$ ipython --no-banner

In [1]: import numpy as np

In [2]: import numpy.linalg as la

In [3]: np.set_printoptions(precision=2, suppress=True, linewidth=140)

In [4]: J = np.load("mat.npy")

In [5]: J
Out[5]: 
array([[2, 0, 3, 3],
       [3, 2, 0, 3],
       [3, 3, 2, 0],
       [0, 3, 3, 2]])

In [6]: f = np.array([8, 9, -5])

In [7]: np.polyval(f, J[1])
Out[7]: array([94, 45, -5, 94])

In [8]: np.correlate(J[1], J[3], "full")
Out[8]: array([ 6, 13, 15, 12,  9,  9,  0])

In [9]: np.convolve(J[1], f)
Out[9]: array([ 24,  43,   3,  14,  27, -15])

In [10]: x = np.array([4, -5, -5, 3])

In [11]: h1 = np.maximum(J @ x, 0)

In [12]: print(h1)
[ 2 11  0  0]

In [13]: J * (h1 > 1e-9)[:, None]
Out[13]: 
array([[2, 0, 3, 3],
       [3, 2, 0, 3],
       [0, 0, 0, 0],
       [0, 0, 0, 0]])

In [14]: print(np.flatnonzero(h1 > 1e-9))
[0 1]

In [15]: M2 = J / la.norm(J, axis=1, keepdims=True)

In [16]: cov = M2 @ M2.T

In [17]: (np.abs(cov) > 0.9).astype(int)
Out[17]: 
array([[1, 0, 0, 0],
       [0, 1, 0, 0],
       [0, 0, 1, 0],
       [0, 0, 0, 1]])

In [18]: x = np.array([3, 1, 1, -1])

In [19]: y = J @ x

In [20]: coef, lr = np.zeros(4), 1 / la.norm(J, 2) ** 2

In [21]: for i in range(4):
    ...:     coef -= lr * J.T @ (J @ coef - y)
    ...:     if i % 1 == 0: print(i, round(la.norm(J @ coef - y), 2))
    ...: 
0 6.52
1 5.71
2 5.03
3 4.45

In [22]: np.round(la.cond(J), 2)
Out[22]: np.float64(4.0)

In [23]: print(coef)
[1.72 1.27 0.73 0.28]

In [24]: rng = np.random.default_rng(1995)

In [25]: lab = rng.permutation(4)

In [26]: lab
Out[26]: array([0, 1, 2, 3])

In [27]: M2 = J[lab][:, lab]

In [28]: np.allclose(M2, J)
Out[28]: True

In [29]: M2
Out[29]: 
array([[2, 0, 3, 3],
       [3, 2, 0, 3],
       [3, 3, 2, 0],
       [0, 3, 3, 2]])

In [30]: np.round(la.det(M2), 2), round(la.det(J[lab]), 2)
Out[30]: (np.float64(160.0), np.float64(160.0))

In [31]: print(np.trace(M2))
8

In [32]: np.diag(M2)
Out[32]: array([2, 2, 2, 2])

In [33]: M, _ = la.qr(np.array([[0.7, 1.8, 0.0, 0.6, 1.2],
    ...:     [1.7, 0.2, -0.3, 1.1, 1.7],
    ...:     [0.3, 0.8, 0.4, 1.4, -0.4],
    ...:     [1.3, 1.6, -0.9, 1.4, 0.2],
    ...:     [0.3, 0.9, -0.8, 0.9, -1.5]]))

In [34]: M
Out[34]: 
array([[-0.31,  0.62, -0.38,  0.53,  0.3 ],
       [-0.74, -0.58, -0.14, -0.01,  0.3 ],
       [-0.13,  0.28, -0.56, -0.76, -0.08],
       [-0.57,  0.28,  0.38, -0.01, -0.67],
       [-0.13,  0.33,  0.61, -0.37,  0.6 ]])

In [35]: # orthonormal columns

In [36]: x = np.array([-8, 1, 0, 4, -2])

In [37]: np.einsum("ij,j->i", M, x)
Out[37]: array([ 4.61,  4.71, -1.57,  6.13, -1.29])

In [38]: print(np.sign((M @ x).round(6)))
[ 1.  1. -1.  1. -1.]

In [39]: M @ np.eye(5)[3]
Out[39]: array([ 0.53, -0.01, -0.76, -0.01, -0.37])

In [40]: (M * x).sum(axis=1)
Out[40]: array([ 4.61,  4.71, -1.57,  6.13, -1.29])

In [41]: M @ x
Out[41]: array([ 4.61,  4.71, -1.57,  6.13, -1.29])

In [42]: F = np.load("m.npy")

In [43]: F
Out[43]: 
array([[ 0,  0,  0,  0,  0,  0,  0,  0],
       [ 0,  3, -2,  1,  3,  3,  3, -3],
       [ 0,  0,  0,  0,  0,  0,  0,  0]])

In [44]: np.unique(F.round(6), axis=0).shape
Out[44]: (2, 8)

In [45]: la.lstsq(F[:-1].T, F[-1])[2]
Out[45]: np.int32(1)

In [46]: left, sv, VT = la.svd(F)

In [47]: vecs = VT[:(sv > 1e-8).sum()]

In [48]: x = F[1] + -3 * F[2] + rng.integers(2) * np.eye(8)[4]

In [49]: print(x)
[ 0.  3. -2.  1.  3.  3.  3. -3.]

In [50]: print(vecs.T @ vecs)
[[ 0.    0.    0.    0.    0.    0.    0.    0.  ]
 [ 0.    0.18 -0.12  0.06  0.18  0.18  0.18 -0.18]
 [ 0.   -0.12  0.08 -0.04 -0.12 -0.12 -0.12  0.12]
 [ 0.    0.06 -0.04  0.02  0.06  0.06  0.06 -0.06]
 [ 0.    0.18 -0.12  0.06  0.18  0.18  0.18 -0.18]
 [ 0.    0.18 -0.12  0.06  0.18  0.18  0.18 -0.18]
 [ 0.    0.18 -0.12  0.06  0.18  0.18  0.18 -0.18]
 [ 0.   -0.18  0.12 -0.06 -0.18 -0.18 -0.18  0.18]]

In [51]: np.allclose(vecs.T @ vecs @ x, x)
Out[51]: True

In [52]: left, sv, VT = la.svd(F)

In [53]: print(np.argmax(sv[:-1] / (sv[1:] + 1e-6)) + 1)
1

In [54]: M2 = left[:, :1] @ np.diag(sv[:1]) @ VT[:1]

In [55]: round(np.abs(F - M2).max(), 2)
Out[55]: np.float64(0.0)

In [56]: round(la.norm(F - M2, 2), 2), sv[1]
Out[56]: (np.float64(0.0), np.float64(0.0))

In [57]: la.matrix_rank(M2)
Out[57]: np.int64(1)

In [58]: la.matrix_rank(F, rtol=0.05)
Out[58]: np.int64(1)

In [59]: np.fft.fft(J[0])
Out[59]: array([ 8.+0.j, -1.+3.j,  2.+0.j, -1.-3.j])

In [60]: np.allclose(J @ J.T, J.T @ J)
Out[60]: True

In [61]: np.sort(np.abs(np.fft.fft(J[0]))), np.sort(la.svd(J, compute_uv=False))
Out[61]: (array([2.  , 3.16, 3.16, 8.  ]), array([2.  , 3.16, 3.16, 8.  ]))

In [62]: P = np.triu(np.array([[3, 2, 3, 0], [0, 0, 0, 0], [2, 2, 0, 3], [2, 1, 0, 2]]), 1) + np.eye(4)

In [63]: M2 = P @ J @ la.inv(P)

In [64]: np.poly(M2)
Out[64]: array([  1.,  -8.,   6., -68., 160.])

In [65]: A = np.load("block15.npy")

In [66]: A.round(2) + 0
Out[66]: 
array([[-0.49,  0.48, -0.38, -0.27, -0.48, -0.05, -0.08, -0.12, -0.25],
       [-0.33, -0.06, -0.21,  0.  ,  0.61,  0.4 ,  0.31, -0.17, -0.43],
       [ 0.49, -0.34, -0.49, -0.33, -0.04, -0.16, -0.12,  0.21, -0.46],
       [-0.25, -0.12, -0.29, -0.16,  0.45, -0.26, -0.61, -0.19,  0.38],
       [ 0.03, -0.46, -0.1 ,  0.16, -0.31, -0.04,  0.12, -0.8 ,  0.01],
       [ 0.11,  0.19, -0.21,  0.82,  0.  ,  0.01, -0.39,  0.02, -0.28],
       [ 0.03, -0.18, -0.32, -0.01, -0.24,  0.78, -0.15,  0.18,  0.37],
       [ 0.57,  0.6 , -0.2 , -0.12,  0.2 ,  0.11,  0.13, -0.39,  0.21],
       [-0.11, -0.05, -0.53,  0.28,  0.02, -0.34,  0.56,  0.24,  0.37]])

In [67]: # columns are unit length and at right angles

In [68]: Q, vecs = la.qr(A[:, :5])[0], la.qr(A[:, 5:])[0]

In [69]: sv = la.svd(Q.T @ vecs, compute_uv=False)

In [70]: sv.round(2) + 0
Out[70]: array([0., 0., 0., 0.])

In [71]: x = np.array([1, -8, 5, -2, -3, -7, 9, 0, 9])

In [72]: y = A @ x

In [73]: coef, lr = np.zeros(9), 1 / la.norm(A, 2) ** 2

In [74]: for i in range(30):
    ...:     coef -= lr * A.T @ (A @ coef - y)
    ...:     if i % 10 == 0: print(i, round(la.norm(A @ coef - y), 2))
    ...: 
0 0.0
10 0.0
20 0.0

In [75]: print(coef.round(2) + 0)
[ 1. -8.  5. -2. -3. -7.  9.  0.  9.]

In [76]: print(np.round(la.cond(A), 2))
1.0

In [77]: np.round(A @ A.T, 2) + 0
Out[77]: 
array([[1., 0., 0., 0., 0., 0., 0., 0., 0.],
       [0., 1., 0., 0., 0., 0., 0., 0., 0.],
       [0., 0., 1., 0., 0., 0., 0., 0., 0.],
       [0., 0., 0., 1., 0., 0., 0., 0., 0.],
       [0., 0., 0., 0., 1., 0., 0., 0., 0.],
       [0., 0., 0., 0., 0., 1., 0., 0., 0.],
       [0., 0., 0., 0., 0., 0., 1., 0., 0.],
       [0., 0., 0., 0., 0., 0., 0., 1., 0.],
       [0., 0., 0., 0., 0., 0., 0., 0., 1.]])

In [78]: np.round(la.pinv(A), 2) + 0
Out[78]: 
array([[-0.49, -0.33,  0.49, -0.25,  0.03,  0.11,  0.03,  0.57, -0.11],
       [ 0.48, -0.06, -0.34, -0.12, -0.46,  0.19, -0.18,  0.6 , -0.05],
       [-0.38, -0.21, -0.49, -0.29, -0.1 , -0.21, -0.32, -0.2 , -0.53],
       [-0.27,  0.  , -0.33, -0.16,  0.16,  0.82, -0.01, -0.12,  0.28],
       [-0.48,  0.61, -0.04,  0.45, -0.31,  0.  , -0.24,  0.2 ,  0.02],
       [-0.05,  0.4 , -0.16, -0.26, -0.04,  0.01,  0.78,  0.11, -0.34],
       [-0.08,  0.31, -0.12, -0.61,  0.12, -0.39, -0.15,  0.13,  0.56],
       [-0.12, -0.17,  0.21, -0.19, -0.8 ,  0.02,  0.18, -0.39,  0.24],
       [-0.25, -0.43, -0.46,  0.38,  0.01, -0.28,  0.37,  0.21,  0.37]])

In [79]: round(A[:, 5] @ A[:, 3], 2)
Out[79]: np.float64(0.0)

In [80]: print(la.norm(A, axis=0))
[1. 1. 1. 1. 1. 1. 1. 1. 1.]

In [81]: np.round(A.T @ A, 2) + 0
Out[81]: 
array([[1., 0., 0., 0., 0., 0., 0., 0., 0.],
       [0., 1., 0., 0., 0., 0., 0., 0., 0.],
       [0., 0., 1., 0., 0., 0., 0., 0., 0.],
       [0., 0., 0., 1., 0., 0., 0., 0., 0.],
       [0., 0., 0., 0., 1., 0., 0., 0., 0.],
       [0., 0., 0., 0., 0., 1., 0., 0., 0.],
       [0., 0., 0., 0., 0., 0., 1., 0., 0.],
       [0., 0., 0., 0., 0., 0., 0., 1., 0.],
       [0., 0., 0., 0., 0., 0., 0., 0., 1.]])
